$ python3 -q
>>> import numpy as np
>>> np.set_printoptions(precision=2, suppress=True, linewidth=160, sign=" ")
>>> data = np.load("dump.npy")
>>> data
array([[-2,  0,  0,  0,  0],
       [ 0, -1,  0,  0,  0],
       [ 0,  0,  0,  0,  0],
       [ 0,  0,  0,  3,  0],
       [ 0,  0,  0,  0, -3]])
>>> # equal to its transpose
>>> np.allclose(data[:-1].T @ np.linalg.lstsq(data[:-1].T, data[-1])[0], data[-1])
False
>>> np.abs(np.diag(np.linalg.qr(data)[1])) > 1e-9
array([ True,  True, False,  True,  True])
>>> data @ np.linalg.pinv(data) @ data
array([[-2.,  0.,  0.,  0.,  0.],
       [ 0., -1.,  0.,  0.,  0.],
       [ 0.,  0.,  0.,  0.,  0.],
       [ 0.,  0.,  0.,  3.,  0.],
       [ 0.,  0.,  0.,  0., -3.]])
>>> np.linalg.lstsq(data[:-1].T, data[-1])[2]
np.int32(3)
>>> round(float(np.abs(np.linalg.eigvals(data)).max()), 2)
3.0
>>> print(np.sort(np.abs(np.linalg.eigvals(data))))
[ 0.  1.  2.  3.  3.]
>>> np.allclose(data, data.T)
True
>>> (data + data.T) / 2
array([[-2.,  0.,  0.,  0.,  0.],
       [ 0., -1.,  0.,  0.,  0.],
       [ 0.,  0.,  0.,  0.,  0.],
       [ 0.,  0.,  0.,  3.,  0.],
       [ 0.,  0.,  0.,  0., -3.]])
>>> data.inv()
Traceback (most recent call last):
  File "<python-input-13>", line 1, in <module>
    data.inv()
    ^^^^^^^^
AttributeError: 'numpy.ndarray' object has no attribute 'inv'
>>> U, s, Vh = np.linalg.svd(data)
>>> evecs = Vh[:(s > 1e-8).sum()]
>>> rng = np.random.default_rng(82533)
>>> vec = data[3] + -1 * data[0] + rng.integers(2) * np.eye(5)[3]
>>> print(vec)
[ 2.  0.  0.  4.  0.]
>>> np.linalg.matrix_rank(np.vstack([data, vec]))
np.int64(4)
>>> evecs.T @ evecs
array([[ 1.,  0.,  0.,  0.,  0.],
       [ 0.,  1.,  0.,  0.,  0.],
       [ 0.,  0.,  0.,  0.,  0.],
       [ 0.,  0.,  0.,  1.,  0.],
       [ 0.,  0.,  0.,  0.,  1.]])
>>> [round(float(x), 2) for x in np.linalg.svd(data, compute_uv=False)[:3]]
[3.0, 3.0, 2.0]
>>> np.argsort(-np.linalg.norm(data, axis=0).round(6), kind="stable")[:3]
array([ 3,  4,  0])
>>> np.linalg.cond(data) > 100
np.True_
>>> round(float(np.linalg.norm(data, 2) / np.linalg.norm(data)), 2)
0.63
>>> data @ data
array([[ 4,  0,  0,  0,  0],
       [ 0,  1,  0,  0,  0],
       [ 0,  0,  0,  0,  0],
       [ 0,  0,  0,  9,  0],
       [ 0,  0,  0,  0,  9]])
>>> try:
...     np.linalg.inv(data)
... except np.linalg.LinAlgError as e:
...     print(repr(e))
... 
LinAlgError('Singular matrix')
>>> W0 = np.load("a.npy")
>>> W0
array([[ 0,  6,  0,  0,  0,  0],
       [ 0,  0,  6,  0,  0,  0],
       [ 7,  0,  0,  0,  0,  0],
       [ 0,  0,  0,  3,  0,  0],
       [ 0,  0,  0,  0,  0,  3],
       [ 0,  0,  0,  0,  2,  0]])
>>> # 3 blocks once reordered
>>> idx = rng.permutation(6)
>>> B = W0[:, idx] * rng.choice([-1, 1], 6)
>>> B
array([[ 0,  0,  0,  0,  6,  0],
       [ 0,  0, -6,  0,  0,  0],
       [ 0,  0,  0, -7,  0,  0],
       [ 0,  3,  0,  0,  0,  0],
       [ 0,  0,  0,  0,  0,  3],
       [ 2,  0,  0,  0,  0,  0]])
>>> U, _, Vh = np.linalg.svd(W0.T @ B)
>>> np.linalg.lstsq(W0, B)[0]
array([[ 0.,  0.,  0., -1.,  0.,  0.],
       [ 0.,  0.,  0.,  0.,  1.,  0.],
       [ 0.,  0., -1.,  0.,  0.,  0.],
       [ 0.,  1.,  0.,  0.,  0.,  0.],
       [ 1.,  0.,  0.,  0.,  0.,  0.],
       [ 0.,  0.,  0.,  0.,  0.,  1.]])
>>> (W0 - W0.T) / 2
array([[ 0. ,  3. , -3.5,  0. ,  0. ,  0. ],
       [-3. ,  0. ,  3. ,  0. ,  0. ,  0. ],
       [ 3.5, -3. ,  0. ,  0. ,  0. ,  0. ],
       [ 0. ,  0. ,  0. ,  0. ,  0. ,  0. ],
       [ 0. ,  0. ,  0. ,  0. ,  0. ,  0.5],
       [ 0. ,  0. ,  0. ,  0. , -0.5,  0. ]])
>>> np.round(np.linalg.det(W0), 2)
np.float64(-4536.0)
>>> print(np.linalg.matrix_power(W0, 2))
[[  0   0  36   0   0   0]
 [ 42   0   0   0   0   0]
 [  0  42   0   0   0   0]
 [  0   0   0   9   0   0]
 [  0   0   0   0   6   0]
 [  0   0   0   0   0   6]]
>>> np.linalg.determinant(W0)
Traceback (most recent call last):
  File "<python-input-38>", line 1, in <module>
    np.linalg.determinant(W0)
    ^^^^^^^^^^^^^^^^^^^^^
AttributeError: module 'numpy.linalg' has no attribute 'determinant'
>>> print(np.allclose(W0 @ W0.T, W0.T @ W0))
False
>>> (W0 + W0.T) / 2
array([[ 0. ,  3. ,  3.5,  0. ,  0. ,  0. ],
       [ 3. ,  0. ,  3. ,  0. ,  0. ,  0. ],
       [ 3.5,  3. ,  0. ,  0. ,  0. ,  0. ],
       [ 0. ,  0. ,  0. ,  3. ,  0. ,  0. ],
       [ 0. ,  0. ,  0. ,  0. ,  0. ,  2.5],
       [ 0. ,  0. ,  0. ,  0. ,  2.5,  0. ]])
>>> W0 @ W0
array([[  0,   0,  36,   0,   0,   0],
       [ 42,   0,   0,   0,   0,   0],
       [  0,  42,   0,   0,   0,   0],
       [  0,   0,   0,   9,   0,   0],
       [  0,   0,   0,   0,   6,   0],
       [  0,   0,   0,   0,   0,   6]])
>>> assert W0 == W0.T
Traceback (most recent call last):
  File "<python-input-42>", line 1, in <module>
    assert W0 == W0.T
           ^^^^^^^^^^
ValueError: The truth value of an array with more than one element is ambiguous. Use a.any() or a.all()
>>> np.trace(W0)
np.int64(3)
